>>> import numpy as np
>>> np.set_printoptions(suppress=True, linewidth=100)
>>> data = np.array([[-3, -2, 1, 0, 0, 2, 6, -3],
...     [2, 1, 0, -3, 2, 3, -3, -3],
...     [-1, 3, 2, -1, -2, -1, -9, -2]])
>>> print(data)
[[-3 -2  1  0  0  2  6 -3]
 [ 2  1  0 -3  2  3 -3 -3]
 [-1  3  2 -1 -2 -1 -9 -2]]
>>> T = np.stack([data, 3 * data, data[::-1]])
>>> print(np.linalg.matrix_rank(T))
[3 3 3]
>>> print(np.einsum("bij,cij->bc", T, T))
[[ 213  639  -57]
 [ 639 1917 -171]
 [ -57 -171  213]]
>>> print((T @ data.T).shape)
(3, 3, 3)
>>> print(T.shape)
(3, 3, 8)
>>> print(np.linalg.matrix_rank(T.reshape(3, -1)))
2
>>> print(np.round(np.linalg.norm(T, axis=(1, 2)), 2))
[14.59 43.78 14.59]
>>> print(T.sum(axis=0))
[[-13  -5   6  -1  -2   7  15 -14]
 [ 10   5   0 -15  10  15 -15 -15]
 [ -7  10   9  -4  -8  -2 -30 -11]]
>>> Y = data / np.linalg.norm(data, axis=1, keepdims=True)
>>> G = Y @ Y.T
>>> print((np.abs(G) > 0.9).astype(int))
[[1 0 0]
 [0 1 0]
 [0 0 1]]
>>> print(np.argwhere(np.triu(np.abs(G) > 0.95, 1)))
[]
>>> rng = np.random.default_rng(9)
>>> Y = data + rng.integers(-2, 3, (3, 1)) @ rng.integers(-2, 3, (1, 8))
>>> print(Y)
[[-3 -2  1  0  0  2  6 -3]
 [ 0 -3  2 -1  4  5 -1  1]
 [-3 -1  4  1  0  1 -7  2]]
>>> print(Y - data)
[[ 0  0  0  0  0  0  0  0]
 [-2 -4  2  2  2  2  2  4]
 [-2 -4  2  2  2  2  2  4]]
>>> print(np.linalg.norm(data, axis=1).argmax())
2
>>> print(np.round(np.linalg.norm(data, axis=0), 2))
[ 3.74  3.74  2.24  3.16  2.83  3.74 11.22  4.69]
>>> print(data[2] @ data[1])
30
>>> print(np.round(np.linalg.norm(data, axis=1), 2))
[ 7.94  6.71 10.25]
>>> vec = np.array([7, -2, 5, 3, 9, 4, -7, -3])
>>> h1 = np.maximum(data @ vec, 0)
>>> print(np.maximum(data @ (3 * vec), 0))
[  0 189 123]
>>> print(data.T @ h1)
[  85  186   82 -230   44  148 -558 -271]
>>> print(data * (h1 > 1e-9)[:, None])
[[ 0  0  0  0  0  0  0  0]
 [ 2  1  0 -3  2  3 -3 -3]
 [-1  3  2 -1 -2 -1 -9 -2]]
>>> arr = np.load("layer1.npy")
>>> print(arr)
[[ -9  -2   5   2   3   3  -5]
 [  4   9   4  -6  -3  -3   9]
 [  5   9   2   7  -1   7   9]
 [ -6  -1   8  -7   9  -8  -7]
 [  5  -3   1  -1   3  -5  -3]
 [-17 -20  -3  14   9   9 -23]]
>>> # rows and columns are dependent
>>> Uu, sigma, vt = np.linalg.svd(arr)
>>> print(sigma.round(2) + 0)
[44.85 21.45 12.93  7.74  1.99  0.  ]
>>> print(np.argmax(sigma[:-1] / (sigma[1:] + 1e-6)) + 1)
5
>>> Y = Uu[:, :5] @ np.diag(sigma[:5]) @ vt[:5]
>>> print(np.round(np.linalg.norm(arr - Y, 2), 2), round(float(sigma[5]), 2))
0.0 0.0
>>> print(np.linalg.matrix_rank(arr, rtol=0.05))
4
>>> print(Y.round(2))
[[ -9.  -2.   5.   2.   3.   3.  -5.]
 [  4.   9.   4.  -6.  -3.  -3.   9.]
 [  5.   9.   2.   7.  -1.   7.   9.]
 [ -6.  -1.   8.  -7.   9.  -8.  -7.]
 [  5.  -3.   1.  -1.   3.  -5.  -3.]
 [-17. -20.  -3.  14.   9.   9. -23.]]
>>> Y = np.array([[0, 2, 2],
...     [0, 1, 1],
...     [1, 0, 2],
...     [0, 2, 2],
...     [0, 0, 2],
...     [1, 0, 0],
...     [1, 1, 1]])
>>> print(np.einsum("ik,kj->ji", arr, Y))
[[  3  10  18  -7  -7 -17]
 [-21  14  42 -34   2 -49]
 [ -5  16  44   0  10 -37]]
